In [1]: import numpy as np

In [2]: np.set_printoptions(suppress=True, linewidth=200)

In [3]: J = np.loadtxt("run12.csv", delimiter=",")

In [4]: J.round(2)
Out[4]: 
array([[ 1.2 ,  1.19, -1.78,  1.73],
       [ 0.36,  2.36,  1.81, -0.01],
       [-0.72, -0.88,  1.31,  2.45],
       [ 2.63, -1.1 ,  0.92, -0.12]])

In [5]: r0 = np.array([-2, -4, -1])

In [6]: np.round(np.convolve(J[0], r0), 2)
Out[6]: array([-2.39, -7.16, -2.39,  2.47, -5.14, -1.73])

In [7]: np.round(np.polyval(r0, J[0]), 2)
Out[7]: array([ -8.65,  -8.57,  -0.22, -13.9 ])

In [8]: np.round(np.array([np.convolve(row, r0, "same") for row in J]), 2)
Out[8]: 
array([[ -7.16,  -2.39,   2.47,  -5.14],
       [ -6.16, -13.44,  -9.59,  -1.78],
       [  4.64,   1.64,  -9.24, -11.1 ],
       [ -8.32,  -0.05,  -2.34,  -0.45]])

In [9]: np.round(np.cross(J[0, :3], J[2, :3]), 2)
Out[9]: array([-0.02, -0.29, -0.2 ])

In [10]: feats = np.loadtxt("data.csv", delimiter=",")

In [11]: feats.round(2) + 0
Out[11]: 
array([[ 0.28,  0.28,  0.19, -0.3 ,  0.  ],
       [ 0.28,  0.33,  0.32, -0.15,  0.13],
       [ 0.19,  0.32,  0.43,  0.12,  0.3 ],
       [-0.3 , -0.15,  0.12,  0.65,  0.32],
       [ 0.  ,  0.13,  0.3 ,  0.32,  0.3 ]])

In [12]: np.linalg.lstsq(feats[:-1].T, feats[-1])[2]
Out[12]: np.int32(2)

In [13]: round(float(np.trace(np.linalg.pinv(feats) @ feats)), 2)
Out[13]: 2.0

In [14]: np.abs(np.diag(np.linalg.qr(feats)[1])) > 1e-9
Out[14]: array([ True,  True, False, False, False])

In [15]: rng = np.random.default_rng(103)

In [16]: B = feats + rng.integers(-2, 3, (5, 2)) @ rng.integers(-2, 3, (2, 5))

In [17]: B.round(2) + 0
Out[17]: 
array([[-0.72, -0.72, -0.81, -2.3 ,  0.  ],
       [ 1.28,  3.33,  3.32, -0.15,  0.13],
       [-2.81, -3.68, -3.57, -4.88,  0.3 ],
       [ 1.7 ,  1.85,  2.12,  4.65,  0.32],
       [ 2.  ,  2.13,  2.3 ,  4.32,  0.3 ]])

In [18]: np.abs(B - feats).sum(axis=1)
Out[18]: array([ 5.,  7., 16., 10., 10.])

In [19]: np.round(B - feats, 2)
Out[19]: 
array([[-1., -1., -1., -2.,  0.],
       [ 1.,  3.,  3.,  0.,  0.],
       [-3., -4., -4., -5.,  0.],
       [ 2.,  2.,  2.,  4.,  0.],
       [ 2.,  2.,  2.,  4.,  0.]])

In [20]: K = np.array([[0.6, -0.7, -1.5, 0.8, -0.6, -0.2], [1.4, -0.9, 0.7, 0.0, -1.3, 0.3]])

In [21]: K[:, 4] *= 3

In [22]: K.round(2)
Out[22]: 
array([[ 0.6, -0.7, -1.5,  0.8, -1.8, -0.2],
       [ 1.4, -0.9,  0.7,  0. , -3.9,  0.3]])

In [23]: r0 = np.array([0, 4])

In [24]: np.round(np.correlate(K[1], K[0], "full"), 2)
Out[24]: array([-0.28, -2.34,  2.6 , -4.08,  1.71,  7.38, -4.69,  6.51,  2.28, -2.55,  0.18])

In [25]: theta = np.radians(60)

In [26]: Rm = np.eye(6)

In [27]: Rm[5, 5] = Rm[4, 4] = np.cos(theta)

In [28]: Rm[5, 4], Rm[4, 5] = -np.sin(theta), np.sin(theta)

In [29]: Rm.round(2)
Out[29]: 
array([[ 1.  ,  0.  ,  0.  ,  0.  ,  0.  ,  0.  ],
       [ 0.  ,  1.  ,  0.  ,  0.  ,  0.  ,  0.  ],
       [ 0.  ,  0.  ,  1.  ,  0.  ,  0.  ,  0.  ],
       [ 0.  ,  0.  ,  0.  ,  1.  ,  0.  ,  0.  ],
       [ 0.  ,  0.  ,  0.  ,  0.  ,  0.5 ,  0.87],
       [ 0.  ,  0.  ,  0.  ,  0.  , -0.87,  0.5 ]])

In [30]: B = K @ Rm.T

In [31]: round(np.linalg.det(Rm), 2), np.trace(Rm)
Out[31]: (np.float64(1.0), np.float64(5.0))

In [32]: B.round(2)
Out[32]: 
array([[ 0.6 , -0.7 , -1.5 ,  0.8 , -1.07,  1.46],
       [ 1.4 , -0.9 ,  0.7 ,  0.  , -1.69,  3.53]])

In [33]: np.allclose(K @ K.T, B @ B.T)
Out[33]: True

In [34]: np.round(np.linalg.svd(K, compute_uv=False), 2), np.round(np.linalg.svd(B, compute_uv=False), 2)
Out[34]: (array([4.71, 1.85]), array([4.71, 1.85]))

In [35]: np.round(np.abs(B - K).max(axis=0), 2)
Out[35]: array([0.  , 0.  , 0.  , 0.  , 2.21, 3.23])

In [36]: round(float(np.linalg.norm(B[0], 1)), 2), round(float(np.linalg.norm(B[0], np.inf)), 2)
Out[36]: (6.13, 1.5)

In [37]: np.round(np.linalg.norm(B[0] - B[1]), 2)
Out[37]: np.float64(3.29)

In [38]: np.round(np.linalg.norm(B, axis=0), 2)
Out[38]: array([1.52, 1.14, 1.66, 0.8 , 2.  , 3.82])

In [39]: np.round(np.linalg.norm(B, "nuc"), 2)
Out[39]: np.float64(6.56)

In [40]: W0 = np.array([[5, -2, -4, -1, 2, 3],
    ...:     [-4, -3, -1, 1, 1, 0],
    ...:     [-2, -3, 3, 1, -4, 3],
    ...:     [3, -2, 2, 3, -5, -1],
    ...:     [2, 1, 1, -3, 5, -1],
    ...:     [4, 3, -3, 5, 3, 5]])

In [41]: W0[:, 4] = 5 * W0[:, 2]

In [42]: W0
Out[42]: 
array([[  5,  -2,  -4,  -1, -20,   3],
       [ -4,  -3,  -1,   1,  -5,   0],
       [ -2,  -3,   3,   1,  15,   3],
       [  3,  -2,   2,   3,  10,  -1],
       [  2,   1,   1,  -3,   5,  -1],
       [  4,   3,  -3,   5, -15,   5]])

In [43]: # column 4 is much longer than the rest

In [44]: z = rng.permutation(6)

In [45]: z
Out[45]: array([2, 1, 5, 4, 3, 0])

In [46]: B = W0[z][:, z]

In [47]: np.diag(B)
Out[47]: array([ 3, -3,  5,  5,  3,  5])

In [48]: np.trace(B)
Out[48]: np.int64(18)

In [49]: B
Out[49]: 
array([[  3,  -3,   3,  15,   1,  -2],
       [ -1,  -3,   0,  -5,   1,  -4],
       [ -3,   3,   5, -15,   5,   4],
       [  1,   1,  -1,   5,  -3,   2],
       [  2,  -2,  -1,  10,   3,   3],
       [ -4,  -2,   3, -20,  -1,   5]])

In [50]: np.round(np.linalg.det(B), 2), round(np.linalg.det(W0[z]), 2)
Out[50]: (np.float64(0.0), np.float64(-0.0))

In [51]: np.allclose(B, W0)
Out[51]: False
